$ ipython --no-banner

In [1]: import numpy as np

In [2]: np.set_printoptions(precision=2, suppress=True, linewidth=160)

In [3]: def tidy(a):
   ...:     return np.round(a, 2) + 0
   ...: 

In [4]: A = np.array([[0.02, 0.03, 4.95, 3.21],
   ...:     [0.18, -0.05, 4.96, 3.01],
   ...:     [0.03, -0.04, 4.93, 3.03],
   ...:     [-0.03, -0.06, 5.04, 3.01],
   ...:     [4.01, 4.05, 4.93, -0.06],
   ...:     [3.92, 4.01, 5.07, -0.16],
   ...:     [3.97, 3.92, 4.97, -0.16],
   ...:     [4.05, 4.01, 5.07, 0.03],
   ...:     [4.95, 2.81, 0.95, 0.1],
   ...:     [5.03, 3.0, 0.78, -0.04],
   ...:     [4.99, 2.91, 0.93, -0.09],
   ...:     [5.05, 3.12, 1.01, 0.1]])

In [5]: print(tidy(np.linalg.norm(A, 2) / np.linalg.norm(A)))
0.86

In [6]: print(np.linalg.cond(A) > 100)
False

In [7]: print(tidy(np.abs(np.linalg.svd(A)[2][-1])))
[0.39 0.75 0.27 0.46]

In [8]: print([round(float(x), 2) for x in np.linalg.svd(A, compute_uv=False)[:3]])
[19.28, 10.93, 3.47]

In [9]: print(round(np.log10(np.linalg.cond(A))))
2

In [10]: T = np.stack([A, -1 * A, A[::-1]])

In [11]: print(T.shape)
(3, 12, 4)

In [12]: print(tidy(np.einsum("bij,cij->bc", T, T)))
[[ 503.2  -503.2   266.23]
 [-503.2   503.2  -266.23]
 [ 266.23 -266.23  503.2 ]]

In [13]: print(np.linalg.matrix_rank(T.reshape(3, -1)))
2

In [14]: feats = np.load("m.npy")

In [15]: print(feats)
[[ -8.11   3.95  12.32   6.22   3.73]
 [  3.58   4.43  13.95   7.7    4.48]
 [  0.13  -6.71 -11.56   6.72  -0.23]
 [  4.91   5.67  14.07   6.67   0.13]
 [-10.19   2.56  13.33   8.18   5.43]
 [ -9.46   3.04  13.54   6.87   3.66]
 [  4.27   5.61  14.31   5.18   1.73]
 [  2.91  -6.16 -14.3    6.69  -2.65]
 [  4.47   6.49  12.9    5.55   1.46]
 [  0.83  -5.   -13.94   5.73  -1.8 ]
 [  1.15  -5.33 -13.15   5.57  -2.48]
 [  0.78  -7.01 -13.41   6.94  -0.29]
 [  4.24   5.56  13.88   6.49   1.86]
 [  1.23  -5.7  -13.62   5.86  -1.85]
 [ -8.8    1.53  12.82   8.21   5.84]
 [  2.67  -7.6  -12.17   5.66  -0.63]
 [  1.59  -7.11 -15.35   7.02  -1.79]
 [ -9.37   2.94  12.32   8.51   4.78]
 [  0.57  -5.78 -12.79   6.75  -1.57]
 [  4.1    4.9   15.92   5.97   2.23]
 [ -9.02   3.38  11.24   6.3    4.06]
 [ -8.88   4.51  11.76   7.1    5.7 ]
 [  4.02   5.56  13.48   6.5    1.51]
 [-10.17   2.36  11.98   7.31   4.23]
 [ -9.73   5.48  11.28   7.54   3.47]
 [  3.66   5.22  14.31   4.77   1.85]
 [ -7.53   2.63  12.49   8.87   5.04]]

In [16]: d = np.linalg.norm(feats[:, None] - feats[None], axis=-1)

In [17]: print(tidy(d[:5, :5]))
[[ 0.   11.93 27.71 13.74  3.74]
 [11.93  0.   28.46  4.83 13.95]
 [27.71 28.46  0.   28.86 29.09]
 [13.74  4.83 28.86  0.   16.39]
 [ 3.74 13.95 29.09 16.39  0.  ]]

In [18]: print(np.linalg.matrix_rank(d ** 2))
7

In [19]: print(np.unravel_index(d.round(6).argmax(), d.shape))
(np.int64(16), np.int64(19))
